$ python -q
>>> import numpy as np
>>> from numpy import linalg as LA
>>> np.set_printoptions(precision=2, suppress=True, linewidth=140, legacy="1.25")
>>> rng = np.random.default_rng(76212)
>>> J = rng.normal(size=(38, 9))
>>> J = 3 * J / LA.norm(J, axis=1, keepdims=True)
>>> J
array([[-0.04,  2.05, -0.07,  0.76,  1.33,  1.35,  0.36,  0.12, -0.69],
       [-0.45,  0.14,  1.  ,  1.53,  1.67,  0.7 , -0.95,  1.1 , -0.22],
       [ 0.66,  1.14, -0.83,  1.23,  2.15, -0.31,  0.12, -0.57, -0.08],
       [ 0.46, -0.64, -2.15, -0.79, -0.43,  0.03,  0.19, -1.7 , -0.07],
       [ 1.  , -0.92, -0.39,  0.94, -2.17,  0.36,  0.1 , -0.37, -1.06],
       [-0.89,  0.76,  0.2 ,  1.34,  1.4 , -0.56, -0.52, -0.8 ,  1.61],
       [-1.  ,  0.7 , -0.08, -1.74, -1.56,  0.77,  0.55,  0.73, -0.78],
       [-1.03, -0.04, -1.  ,  0.01, -1.49, -0.08, -0.01,  0.89, -1.98],
       [-0.67, -1.14,  0.16,  1.43,  0.69,  1.73, -1.02,  0.8 , -0.13],
       [-0.64, -1.65, -0.13, -0.15,  0.81, -0.06,  1.45, -1.66,  0.54],
       [ 0.7 , -1.35, -0.18, -0.45, -1.42, -0.91,  0.54,  1.79, -0.3 ],
       [ 0.97,  0.99, -1.64, -2.02, -0.33, -0.35,  0.29,  0.08,  0.03],
       [ 1.16, -0.27, -1.61, -1.66, -0.67,  0.36, -0.73, -0.23,  1.04],
       [ 0.1 ,  0.72, -1.51,  0.42, -1.22,  1.93,  0.55, -0.65, -0.24],
       [-0.87,  0.82,  1.69, -1.15, -0.91,  0.71, -0.68,  1.01,  0.75],
       [-0.19, -1.42, -0.82, -0.33, -0.59, -0.09, -1.3 , -1.98, -0.44],
       [ 0.34,  0.1 , -0.3 , -1.01, -0.54, -1.48, -1.86, -0.7 ,  1.15],
       [-0.69, -1.39, -1.2 , -0.15,  1.19, -1.2 , -0.34,  1.46,  0.02],
       [-1.38, -0.44, -1.87, -0.06,  0.31,  1.16, -0.07,  1.31,  0.51],
       [-1.11, -1.26, -0.07, -0.07,  1.05,  0.63,  1.6 , -1.43, -0.24],
       [ 0.71, -1.26, -1.09, -1.7 ,  0.67, -0.43, -0.27,  0.35,  1.41],
       [-1.11,  1.38,  1.21,  0.55, -0.24, -0.93,  0.8 ,  0.37,  1.54],
       [ 0.97, -0.54,  1.63, -1.41,  1.01,  0.53, -1.25, -0.31, -0.41],
       [-0.69,  0.08, -1.13, -1.8 ,  0.38, -0.68, -0.75,  0.45,  1.63],
       [ 1.86,  1.09,  0.41, -0.11, -0.57, -0.55,  0.95,  0.72,  1.46],
       [ 0.6 ,  1.97, -1.18, -0.04,  1.42, -0.35,  0.55, -0.05, -0.98],
       [ 0.13, -0.55, -0.05,  0.61, -1.72, -1.06, -0.69, -0.2 ,  1.93],
       [-0.09,  0.15,  1.4 , -1.05,  0.21, -1.49, -1.1 ,  0.04,  1.56],
       [-0.47, -2.03,  0.01,  0.23, -0.13,  0.95, -1.63, -0.76,  0.68],
       [-0.38, -0.49, -0.83,  0.39, -0.21,  2.6 ,  0.5 ,  0.53, -0.65],
       [ 0.43,  0.58, -0.44,  1.32,  1.9 , -0.48, -1.46, -0.75, -0.12],
       [-2.14, -0.64, -0.75, -0.56,  0.81,  0.11,  0.34, -1.45,  0.52],
       [ 0.09,  1.75,  0.43, -0.37, -0.13,  1.54, -1.72,  0.15, -0.51],
       [ 0.35,  0.09, -0.95, -0.58,  1.15, -1.57,  0.9 ,  1.56,  0.79],
       [ 0.13, -1.24, -0.38,  0.43, -1.01,  1.35, -1.9 , -0.53,  0.59],
       [ 1.2 , -1.21, -0.91,  1.16, -0.58, -1.23,  0.67,  1.03, -0.74],
       [-1.75, -0.65,  0.1 ,  0.4 , -0.38,  0.53,  2.06, -0.46,  0.69],
       [-0.49, -1.61, -1.33, -0.15, -1.  ,  1.01, -0.58, -1.34, -0.45]])
>>> vec = np.array([6, 4, -6, 5, -6, -3, 1, -6, -2])
>>> rhs = J @ vec
>>> LA.lstsq(J, rhs)[0]
array([ 6.,  4., -6.,  5., -6., -3.,  1., -6., -2.])
>>> rhs = rhs + 0.3 * rng.normal(size=38)
>>> rhs
array([  0.44, -19.71,  11.73,  22.51,  25.89,  -1.85,  -6.77,   7.83, -16.9 ,  -4.66,  -0.84,  12.13,   8.83,  21.21, -22.56,  12.03,
         6.54, -15.76, -13.58,  -9.19, -10.53,  -6.18, -19.39, -13.36,  11.43,  13.78,  12.11, -14.39, -10.79,  -5.49,   7.11, -11.14,
        -2.45,  -7.1 ,   2.32,  16.78,  -7.98,   9.1 ])
>>> c, *_ = LA.lstsq(J, rhs)
>>> np.round(J.T @ (rhs - J @ c), 2) + 0
array([0., 0., 0., 0., 0., 0., 0., 0., 0.])
>>> c
array([ 6.04,  3.98, -5.99,  5.02, -6.  , -3.05,  0.98, -6.02, -2.02])
